% ipython --no-banner

In [1]: import numpy as np

In [2]: np.set_printoptions(precision=2, suppress=True, linewidth=160)

In [3]: X = np.array([[-3, 6, -3], [-3, -6, 3], [-2, 2, -1], [-2, 6, -3]])

In [4]: rank = np.linalg.matrix_rank(X)

In [5]: rank
Out[5]: np.int64(2)

In [6]: ns = np.linalg.svd(X)[2][rank:].T

In [7]: np.round(X @ ns, 2) + 0
Out[7]: 
array([[0.],
       [0.],
       [0.],
       [0.]])

In [8]: [int(np.linalg.matrix_rank(X[:, :j + 1])) for j in range(3)]
Out[8]: [1, 2, 2]

In [9]: [int(np.linalg.matrix_rank(X[:i])) for i in range(1, len(X) + 1)]
Out[9]: [1, 2, 2, 2]

In [10]: [int(np.linalg.matrix_rank(np.delete(X, i, axis=0))) for i in range(4)]
Out[10]: [2, 2, 2, 2]

In [11]: ns[:, 0] / ns[np.abs(ns[:, 0]).round(6).argmax(), 0]
Out[11]: array([0. , 0.5, 1. ])

In [12]: ns.shape
Out[12]: (3, 1)

In [13]: ns @ ns.T
Out[13]: 
array([[0. , 0. , 0. ],
       [0. , 0.2, 0.4],
       [0. , 0.4, 0.8]])

In [14]: left, sig, VT = np.linalg.svd(X)

In [15]: evecs = VT[:(sig > 1e-8).sum()]

In [16]: rng = np.random.default_rng(85)

In [17]: vec = X[3] + -1 * X[0] + rng.integers(2) * np.eye(3)[2]

In [18]: vec
Out[18]: array([1., 0., 1.])

In [19]: np.round(evecs.T @ evecs, 2) + 0
Out[19]: 
array([[ 1. ,  0. ,  0. ],
       [ 0. ,  0.8, -0.4],
       [ 0. , -0.4,  0.2]])

In [20]: np.allclose(evecs.T @ evecs @ vec, vec)
Out[20]: False

In [21]: np.linalg.matrix_rank(np.vstack([X, vec]))
Out[21]: np.int64(3)

In [22]: np.round(np.linalg.norm(X, 1), 2), round(float(np.linalg.norm(X, np.inf)), 2)
Out[22]: (np.float64(20.0), 12.0)

In [23]: round(float(np.linalg.norm(X[1], 1)), 2), np.round(np.linalg.norm(X[1], np.inf), 2)
Out[23]: (12.0, np.float64(6.0))

In [24]: np.round(np.linalg.norm(X) ** 2 / np.linalg.norm(X, 2) ** 2, 2)
Out[24]: np.float64(1.16)

In [25]: np.linalg.norm(X, axis=0)
Out[25]: array([ 5.1 , 10.58,  5.29])

In [26]: np.abs(np.diag(np.linalg.qr(X)[1])) > 1e-9
Out[26]: array([ True,  True, False])

In [27]: X @ np.linalg.pinv(X) @ X
Out[27]: 
array([[-3.,  6., -3.],
       [-3., -6.,  3.],
       [-2.,  2., -1.],
       [-2.,  6., -3.]])

In [28]: round(np.trace(np.linalg.pinv(X) @ X), 2)
Out[28]: np.float64(2.0)

In [29]: np.linalg.lstsq(X[:-1].T, X[-1])[2]
Out[29]: np.int32(2)

In [30]: np.unique(X.round(6), axis=0).shape
Out[30]: (4, 3)

In [31]: Y = np.array([[2, 3, 0], [2, 3, 2]])

In [32]: Z = np.kron(Y, X)

In [33]: Z.shape
Out[33]: (8, 9)

In [34]: np.linalg.matrix_rank(Z)
Out[34]: np.int64(4)

In [35]: F = np.load("dump.npy")

In [36]: F
Out[36]: 
array([[ 5,  3,  5,  4],
       [ 1, -1,  1,  0],
       [ 6,  4,  6,  5],
       [ 3,  1,  3,  2]])

In [37]: Y = np.array([[-3, 1, 3], [0, -1, -2]])

In [38]: Z = np.kron(Y, F)

In [39]: Z.shape
Out[39]: (8, 12)

In [40]: np.linalg.matrix_rank(Z)
Out[40]: np.int64(4)

In [41]: round(np.linalg.norm(Z, 2), 2), round(np.linalg.norm(Y, 2) * np.linalg.norm(F, 2), 2)
Out[41]: (np.float64(67.96), np.float64(67.96))

In [42]: np.argsort(-np.linalg.norm(F, axis=0).round(6), kind="stable")[:3]
Out[42]: array([0, 2, 3])

In [43]: np.linalg.cond(F) > 100
Out[43]: np.True_

In [44]: [round(float(x), 2) for x in np.linalg.svd(F, compute_uv=False)[:3]]
Out[44]: [14.52, 1.75, 0.0]

In [45]: round(np.linalg.norm(F, 2) / np.linalg.norm(F), 2)
Out[45]: np.float64(0.99)

In [46]: A = np.loadtxt("mat.csv", delimiter=",")

In [47]: A
Out[47]: 
array([[ 0.34, -0.11, -0.42,  0.19],
       [-0.11,  0.04,  0.14, -0.06],
       [-0.42,  0.14,  0.51, -0.23],
       [ 0.19, -0.06, -0.23,  0.11]])

In [48]: A.reshape(-1, 2)
Out[48]: 
array([[ 0.34, -0.11],
       [-0.42,  0.19],
       [-0.11,  0.04],
       [ 0.14, -0.06],
       [-0.42,  0.14],
       [ 0.51, -0.23],
       [ 0.19, -0.06],
       [-0.23,  0.11]])

In [49]: A.reshape(2, -1)
Out[49]: 
array([[ 0.34, -0.11, -0.42,  0.19, -0.11,  0.04,  0.14, -0.06],
       [-0.42,  0.14,  0.51, -0.23,  0.19, -0.06, -0.23,  0.11]])

In [50]: T = A.reshape(4, 2, -1)

In [51]: np.einsum("ihd,ihd->ih", T, T)
Out[51]: 
array([[0.13, 0.21],
       [0.01, 0.02],
       [0.2 , 0.32],
       [0.04, 0.07]])

In [52]: T.sum(axis=1)
Out[52]: 
array([[-0.08,  0.08],
       [ 0.03, -0.03],
       [ 0.09, -0.09],
       [-0.04,  0.04]])

In [53]: left, sig, VT = np.linalg.svd(A)

In [54]: evecs = VT[:(sig > 1e-8).sum()]

In [55]: vec = A[3] + -1 * A[1] + rng.integers(2) * np.eye(4)[3]

In [56]: vec
Out[56]: array([ 0.31, -0.1 , -0.37,  0.17])

In [57]: np.allclose(evecs.T @ evecs @ vec, vec)
Out[57]: True

In [58]: np.diag(evecs.T @ evecs)
Out[58]: array([0.34, 0.04, 0.51, 0.11])

In [59]: round(np.linalg.norm(vec - evecs.T @ evecs @ vec), 2)
Out[59]: np.float64(0.0)

In [60]: np.linalg.matrix_rank(np.vstack([A, vec]))
Out[60]: np.int64(1)

In [61]: labels = rng.permutation(4)

In [62]: labels
Out[62]: array([3, 0, 2, 1])

In [63]: Y = A[labels][:, labels]

In [64]: round(float(np.linalg.det(Y)), 2), round(float(np.linalg.det(A[labels])), 2)
Out[64]: (-0.0, -0.0)

In [65]: Y
Out[65]: 
array([[ 0.11,  0.19, -0.23, -0.06],
       [ 0.19,  0.34, -0.42, -0.11],
       [-0.23, -0.42,  0.51,  0.14],
       [-0.06, -0.11,  0.14,  0.04]])

In [66]: np.allclose(Y, A)
Out[66]: False

In [67]: np.round(np.sort(np.abs(np.linalg.eigvals(Y))), 2) + 0
Out[67]: array([0., 0., 0., 1.])

In [68]: round(np.trace(Y), 2)
Out[68]: np.float64(1.0)

In [69]: Y = np.array([[1, 3, 0, 3], [0, 2, -1, 1], [2, -3, -1, -3], [0, 1, 3, 2]])

In [70]: m1 = np.tril(Y)

In [71]: m1
Out[71]: 
array([[ 1,  0,  0,  0],
       [ 0,  2,  0,  0],
       [ 2, -3, -1,  0],
       [ 0,  1,  3,  2]])

In [72]: th = np.radians(72)

In [73]: Rm = np.eye(4)

In [74]: Rm[2, 2] = Rm[3, 3] = np.cos(th)

In [75]: Rm[2, 3], Rm[3, 2] = -np.sin(th), np.sin(th)

In [76]: Rm
Out[76]: 
array([[ 1.  ,  0.  ,  0.  ,  0.  ],
       [ 0.  ,  1.  ,  0.  ,  0.  ],
       [ 0.  ,  0.  ,  0.31, -0.95],
       [ 0.  ,  0.  ,  0.95,  0.31]])

In [77]: Y = m1 @ Rm.T

In [78]: np.allclose(m1 @ m1.T, Y @ Y.T)
Out[78]: True

In [79]: np.linalg.svd(m1, compute_uv=False), np.linalg.svd(Y, compute_uv=False)
Out[79]: (array([4.69, 3.02, 1.36, 0.21]), array([4.69, 3.02, 1.36, 0.21]))

In [80]: u = np.array([2, -1, 2, -1])

In [81]: Y = m1 + np.outer(u, np.eye(4)[0])

In [82]: round(np.linalg.det(Y) / np.linalg.det(m1), 2), round(float(1 + np.linalg.solve(m1, u)[0]), 2)
Out[82]: (np.float64(3.0), 3.0)

In [83]: np.linalg.matrix_rank(Y - m1)
Out[83]: np.int64(1)

In [84]: labels = rng.permutation(4)

In [85]: Y = m1[:, labels] * rng.choice([-1, 1], 4)

In [86]: Y
Out[86]: 
array([[ 1,  0,  0,  0],
       [ 0,  0,  2,  0],
       [ 2, -1, -3,  0],
       [ 0,  3,  1, -2]])

In [87]: left, _, VT = np.linalg.svd(m1.T @ Y)

In [88]: np.round(np.linalg.lstsq(m1, Y)[0], 2) + 0
Out[88]: 
array([[ 1.,  0.,  0.,  0.],
       [ 0.,  0.,  1.,  0.],
       [ 0.,  1.,  0.,  0.],
       [ 0.,  0.,  0., -1.]])

In [89]: labels
Out[89]: array([0, 2, 1, 3])

In [90]: np.round(left @ VT, 2) + 0
Out[90]: 
array([[ 1.,  0.,  0.,  0.],
       [ 0.,  0.,  1.,  0.],
       [ 0.,  1.,  0.,  0.],
       [ 0.,  0.,  0., -1.]])

In [91]: W0 = np.load("a.npy")

In [92]: W0
Out[92]: 
array([[ 0,  6,  1,  0],
       [-6,  0,  2, -4],
       [-1, -2,  0,  0],
       [ 0,  4,  0,  0]])

In [93]: np.argsort(-np.linalg.norm(W0, axis=0).round(6), kind="stable")[:3]
Out[93]: array([1, 0, 3])

In [94]: round(np.log10(np.linalg.cond(W0)))
Out[94]: 1

In [95]: arr = np.loadtxt("block17.csv", delimiter=",")

In [96]: arr
Out[96]: 
array([[ 2., -1., -1.,  1.],
       [ 2., -1., -2.,  2.],
       [ 2., -1., -3.,  3.],
       [ 2., -1., -4.,  4.]])

In [97]: left, sig, VT = np.linalg.svd(arr)

In [98]: evecs = VT[:(sig > 1e-8).sum()]

In [99]: vec = arr[1] + -1 * arr[3] + rng.integers(2) * np.eye(4)[3]

In [100]: vec
Out[100]: array([ 0.,  0.,  2., -2.])

In [101]: np.diag(evecs.T @ evecs)
Out[101]: array([0.8, 0.2, 0.5, 0.5])

In [102]: np.round(evecs.T @ evecs, 2) + 0
Out[102]: 
array([[ 0.8, -0.4,  0. ,  0. ],
       [-0.4,  0.2,  0. ,  0. ],
       [ 0. ,  0. ,  0.5, -0.5],
       [ 0. ,  0. , -0.5,  0.5]])

In [103]: np.allclose(evecs.T @ evecs @ vec, vec)
Out[103]: True

In [104]: round(float(np.linalg.norm(vec - evecs.T @ evecs @ vec)), 2)
Out[104]: 0.0
